$ python -q
>>> import numpy as np
>>> np.set_printoptions(suppress=True, linewidth=140)
>>> rd = lambda a: np.round(a, 2) + 0
>>> X = np.loadtxt("m.csv", delimiter=",")
>>> X
array([[ -0.1,  -0.8,  -0.6,  11. ,  -1.7,  -1.5],
       [ -2.6,  -0.4,  -0.3,  14. ,   1.2,   1.3],
       [  1.6,   1.3,   0.8,  16. ,   0.9,  -1.1],
       [ -0.3,  -1.1,   0.3,  -2. ,  -0.2,  -1. ],
       [ -0.5,  -2.1,   0.7,  -2. ,  -0.6,   0.1],
       [ -0.7,  -0.5,  -1.1, -10. ,   0.5,  -0.3],
       [ -0.2,  -1. ,   1.1, -16. ,   0.6,  -0.5],
       [ -0.3,  -0.9,  -1.8,  -5. ,   0.2,  -1.3],
       [ -1.1,  -0.4,   0.5,   9. ,  -0.4,  -0.9],
       [ -1.6,  -0.7,  -0.4,  -1. ,  -1.7,  -0.6],
       [ -0.8,   0.1,   0.1,   6. ,   0.2,  -0.4]])
>>> U, sig, VT = np.linalg.svd(X, full_matrices=False)
>>> rd(sig)
array([32.89,  4.66,  3.76,  2.74,  2.28,  1.46])
>>> rd(U.T @ U)
array([[1., 0., 0., 0., 0., 0.],
       [0., 1., 0., 0., 0., 0.],
       [0., 0., 1., 0., 0., 0.],
       [0., 0., 0., 1., 0., 0.],
       [0., 0., 0., 0., 1., 0.],
       [0., 0., 0., 0., 0., 1.]])
>>> rd(VT @ VT.T)
array([[1., 0., 0., 0., 0., 0.],
       [0., 1., 0., 0., 0., 0.],
       [0., 0., 1., 0., 0., 0.],
       [0., 0., 0., 1., 0., 0.],
       [0., 0., 0., 0., 1., 0.],
       [0., 0., 0., 0., 0., 1.]])
>>> x0 = np.array([-4, 2, -5, -2, -2, 3])
>>> y = X @ x0
>>> rd(np.linalg.pinv(X) @ X)
array([[1., 0., 0., 0., 0., 0.],
       [0., 1., 0., 0., 0., 0.],
       [0., 0., 1., 0., 0., 0.],
       [0., 0., 0., 1., 0., 0.],
       [0., 0., 0., 0., 1., 0.],
       [0., 0., 0., 0., 0., 1.]])
>>> rd(np.linalg.solve(X.T @ X, X.T @ y))
array([-4.,  2., -5., -2., -2.,  3.])
>>> rd(y)
array([-21.3, -15.4, -44.9,  -1.1,  -0.2,  25.4,  22.6,  14.1, -18.8,  10.6, -10.7])
>>> rng = np.random.default_rng(50)
>>> y = y + 0.3 * rng.normal(size=11)
>>> rd(y)
array([-21.15, -15.54, -44.7 ,  -1.52,   0.3 ,  25.34,  22.76,  14.33, -18.73,  10.65, -11.1 ])
>>> b, *_ = np.linalg.lstsq(X, y)
>>> b.round()
array([-4.,  2., -5., -2., -2.,  3.])
>>> [round(float(np.linalg.norm(np.linalg.solve(X.T @ X + lam * np.eye(6), X.T @ y))), 2) for lam in (0, 1, 10, 100)]
[7.78, 6.97, 4.1, 1.93]
>>> rd(np.linalg.norm(y - X @ b))
np.float64(0.72)
>>> proj = X @ np.linalg.solve(X.T @ X, X.T)
>>> rd(np.linalg.eigvalsh(proj))
array([0., 0., 0., 0., 0., 1., 1., 1., 1., 1., 1.])
>>> rd(proj @ X[:, 5])
array([-1.5,  1.3, -1.1, -1. ,  0.1, -0.3, -0.5, -1.3, -0.9, -0.6, -0.4])
>>> np.linalg.matrix_rank(np.eye(11) - proj)
np.int64(5)
>>> np.allclose(proj @ proj, proj)
True
>>> data = np.loadtxt("case8.csv", delimiter=",")
>>> data
array([[0., 0., 0., 0., 0., 0., 0., 0., 0., 0., 0., 0., 2., 0., 0., 0.],
       [0., 0., 0., 0., 0., 0., 0., 2., 0., 0., 0., 0., 0., 0., 0., 0.],
       [0., 0., 0., 0., 0., 0., 0., 0., 0., 0., 0., 0., 0., 0., 1., 0.],
       [0., 0., 0., 0., 2., 0., 0., 0., 0., 0., 0., 0., 0., 0., 0., 0.],
       [0., 0., 0., 0., 0., 0., 0., 0., 0., 0., 0., 0., 0., 0., 0., 0.],
       [0., 0., 0., 0., 0., 0., 0., 0., 0., 0., 0., 0., 0., 0., 0., 0.],
       [0., 0., 0., 3., 0., 0., 0., 0., 0., 0., 0., 0., 0., 0., 0., 0.],
       [0., 0., 0., 0., 0., 0., 0., 0., 0., 0., 0., 0., 0., 0., 0., 0.],
       [0., 0., 0., 0., 0., 0., 0., 0., 0., 0., 0., 0., 0., 0., 0., 0.],
       [0., 0., 1., 0., 0., 0., 0., 0., 0., 0., 0., 0., 0., 0., 0., 0.],
       [0., 0., 0., 0., 0., 0., 0., 0., 0., 0., 0., 0., 0., 0., 0., 0.],
       [0., 0., 0., 0., 0., 0., 0., 0., 0., 0., 0., 0., 0., 0., 0., 1.],
       [0., 3., 0., 0., 0., 0., 0., 0., 0., 0., 0., 0., 0., 0., 0., 0.],
       [0., 0., 0., 0., 0., 0., 0., 0., 0., 0., 0., 2., 0., 0., 0., 0.],
       [0., 0., 0., 0., 0., 0., 1., 0., 0., 0., 0., 0., 0., 0., 0., 0.],
       [0., 0., 0., 0., 0., 0., 0., 0., 0., 0., 3., 0., 0., 0., 0., 0.]])
>>> rd(np.linalg.norm(data, axis=0))
array([0., 3., 1., 3., 2., 0., 1., 2., 0., 0., 3., 2., 2., 0., 1., 1.])
>>> np.argsort(-np.linalg.norm(data, axis=0).round(6), kind="stable")[:3]
array([ 1,  3, 10])
>>> np.linalg.matrix_rank(data, rtol=0.1)
np.int64(11)
>>> [round(float(x), 2) for x in np.linalg.svd(data, compute_uv=False)[:3]]
[3.0, 3.0, 3.0]
>>> rd(np.linalg.norm(data, axis=1))
array([2., 2., 1., 2., 0., 0., 3., 0., 0., 1., 0., 1., 3., 2., 1., 3.])
>>> rd(np.linalg.norm(data, axis=0))
array([0., 3., 1., 3., 2., 0., 1., 2., 0., 0., 3., 2., 2., 0., 1., 1.])
>>> rd(np.linalg.norm(data, 2))
np.float64(3.0)
>>> rd(np.linalg.norm(data, 1)), rd(np.linalg.norm(data, np.inf))
(np.float64(3.0), np.float64(3.0))
>>> rd(np.linalg.norm(data[8], 1)), rd(np.linalg.norm(data[8], np.inf))
(np.float64(0.0), np.float64(0.0))
>>> blk = np.stack([data, 4 * data, data[::-1]])
>>> blk.shape
(3, 16, 16)
>>> rd(np.linalg.det(blk))
array([0., 0., 0.])
>>> np.abs(np.diag(np.linalg.qr(data)[1])) > 1e-9
array([False,  True,  True,  True,  True, False,  True,  True, False, False,  True,  True, False, False, False, False])
>>> np.allclose(data[:-1].T @ np.linalg.lstsq(data[:-1].T, data[-1])[0], data[-1])
False
>>> np.unique(data.round(6), axis=0).shape
(12, 16)
